>>> import numpy as np
>>> np.set_printoptions(precision=1, suppress=True, linewidth=100)
>>> def tidy(a):
...     return np.round(a, 1) + 0
... 
>>> J = np.array([[-0.3, 0.2, -1.6, 1.4],
...     [0.1, -0.5, 0.8, -1.8],
...     [-1.7, 0.0, 1.8, -0.1],
...     [1.8, -0.5, 1.6, 0.3],
...     [0.5, -0.4, 0.4, 1.6],
...     [-0.9, 1.8, -1.1, 1.0],
...     [0.1, 0.3, 0.6, 1.6],
...     [0.0, -1.8, -0.3, -0.2],
...     [0.3, -0.1, -0.8, 0.6],
...     [0.4, 1.4, -0.1, -0.4],
...     [-2.1, -0.4, -0.8, -0.5]])
>>> rng = np.random.default_rng(62193)
>>> J[0] = J[7] + 0.1 * rng.normal(size=4)
>>> tidy(J)
array([[ 0. , -1.8, -0.3, -0.1],
       [ 0.1, -0.5,  0.8, -1.8],
       [-1.7,  0. ,  1.8, -0.1],
       [ 1.8, -0.5,  1.6,  0.3],
       [ 0.5, -0.4,  0.4,  1.6],
       [-0.9,  1.8, -1.1,  1. ],
       [ 0.1,  0.3,  0.6,  1.6],
       [ 0. , -1.8, -0.3, -0.2],
       [ 0.3, -0.1, -0.8,  0.6],
       [ 0.4,  1.4, -0.1, -0.4],
       [-2.1, -0.4, -0.8, -0.5]])
>>> dist = np.linalg.norm(J[:, None] - J[None], axis=-1)
>>> tidy(dist[:5, :5])
array([[0. , 2.3, 3.2, 2.9, 2.4],
       [2.3, 0. , 2.7, 2.8, 3.4],
       [3.2, 2.7, 0. , 3.6, 3.1],
       [2.9, 2.8, 3.6, 0. , 2.2],
       [2.4, 3.4, 3.1, 2.2, 0. ]])
>>> np.flatnonzero(dist[1] < dist.mean() / 2)
array([1])
>>> dist.shape
(11, 11)
>>> dist.mean(axis=1).argmax()
np.int64(5)
>>> dist[1].round(6).argsort(kind="stable")[:4]
array([1, 7, 0, 9])
>>> np.linalg.matrix_rank(dist ** 2)
np.int64(6)
>>> C2 = np.cov(J, rowvar=False)
>>> tidy(C2)
array([[ 1.2, -0.2,  0.3,  0.2],
       [-0.2,  1.2, -0.2,  0.3],
       [ 0.3, -0.2,  0.9, -0.1],
       [ 0.2,  0.3, -0.1,  1. ]])
>>> np.argsort(-J.std(axis=0).round(6), kind="stable")
array([1, 0, 3, 2])
>>> Ac = J - J.mean(axis=0)
>>> left, sigma, vt = np.linalg.svd(Ac, full_matrices=False)
>>> tidy(Ac.mean(axis=0))
array([0., 0., 0., 0.])
>>> tidy(sigma)
array([3.9, 3.7, 2.9, 2.5])
>>> np.abs(vt[0]).argmax()
np.int64(1)
>>> np.linalg.matrix_rank(Ac)
np.int64(4)
>>> (np.sign(left[:, 0]) == np.sign(left[0, 0])).astype(int)
array([1, 1, 0, 1, 1, 0, 0, 1, 0, 0, 0])
>>> tidy(sigma ** 2 / (sigma ** 2).sum())
array([0.4, 0.3, 0.2, 0.1])
>>> np.searchsorted(np.cumsum(sigma ** 2) / (sigma ** 2).sum(), 0.9) + 1
np.int64(4)
>>> W0 = np.load("arr.npy")
>>> W0
array([[ 0.,  0.,  0.,  0.,  0.,  0.,  1.],
       [ 0.,  0.,  0.,  0.,  0.,  0.,  3.],
       [ 0.,  0.,  0.,  0.,  0.,  0., -3.],
       [ 0.,  0.,  0.,  0.,  0.,  0., -3.],
       [ 0.,  0.,  0.,  0.,  0.,  0.,  3.],
       [ 0.,  0.,  0.,  0.,  0.,  0., -2.],
       [ 1.,  3., -3., -3.,  3., -2.,  0.]])
>>> # equal to its transpose
>>> x = np.array([0, -1, 3, -1, 0, 3, 2])
>>> np.sign((W0 @ x).round(6))
array([ 1.,  1., -1., -1.,  1., -1., -1.])
>>> np.linalg.norm(W0 @ x) <= np.linalg.norm(W0, 2) * np.linalg.norm(x) + 1e-9
np.True_
>>> np.einsum("ij,j->i", W0, x)
array([  2.,   6.,  -6.,  -6.,   6.,  -4., -15.])
>>> W0 @ (2 * x)
array([  4.,  12., -12., -12.,  12.,  -8., -30.])
>>> left, sigma, vt = np.linalg.svd(W0)
>>> np.argmax(sigma[:-1] / (sigma[1:] + 1e-6)) + 1
np.int64(2)
>>> tidy(sigma)
array([6.4, 6.4, 0. , 0. , 0. , 0. , 0. ])
>>> other = left[:, :2] @ np.diag(sigma[:2]) @ vt[:2]
>>> np.linalg.matrix_rank(W0, rtol=0.05)
np.int64(2)
>>> tidy(other)
array([[ 0.,  0.,  0.,  0.,  0.,  0.,  1.],
       [ 0.,  0.,  0.,  0.,  0.,  0.,  3.],
       [ 0.,  0.,  0.,  0.,  0.,  0., -3.],
       [ 0.,  0.,  0.,  0.,  0.,  0., -3.],
       [ 0.,  0.,  0.,  0.,  0.,  0.,  3.],
       [ 0.,  0.,  0.,  0.,  0.,  0., -2.],
       [ 1.,  3., -3., -3.,  3., -2.,  0.]])
>>> np.linalg.matrix_rank(other)
np.int64(2)
>>> x = np.array([2, 3, 2, 2, 0, 1, 3])
>>> tidy(other * x)
array([[ 0.,  0.,  0.,  0.,  0.,  0.,  3.],
       [ 0.,  0.,  0.,  0.,  0.,  0.,  9.],
       [ 0.,  0.,  0.,  0.,  0.,  0., -9.],
       [ 0.,  0.,  0.,  0.,  0.,  0., -9.],
       [ 0.,  0.,  0.,  0.,  0.,  0.,  9.],
       [ 0.,  0.,  0.,  0.,  0.,  0., -6.],
       [ 2.,  9., -6., -6.,  0., -2.,  0.]])
>>> tidy((other * x).sum(axis=1))
array([ 3.,  9., -9., -9.,  9., -6., -3.])
>>> tidy(other @ x)
array([ 3.,  9., -9., -9.,  9., -6., -3.])
>>> np.sign((other @ x).round(6))
array([ 1.,  1., -1., -1.,  1., -1., -1.])
>>> (other @ x).argmax()
np.int64(1)
>>> tidy(np.einsum("ij,j->i", other, x))
array([ 3.,  9., -9., -9.,  9., -6., -3.])
>>> np.linalg.norm(other @ x) <= np.linalg.norm(other, 2) * np.linalg.norm(x) + 1e-9
np.True_
>>> ev, V = np.linalg.eigh(W0)
>>> x = np.array([3, 1, 0, 0, 1, 3, 0])
>>> x @ W0 @ x / (x @ x), tidy(ev[0]), tidy(ev[-1])
(np.float64(0.0), np.float64(-6.4), np.float64(6.4))
>>> tidy(np.linalg.eigvalsh(W0[1:, 1:]))
array([-6.3,  0. ,  0. ,  0. ,  0. ,  6.3])
>>> x @ W0 @ x
np.float64(0.0)
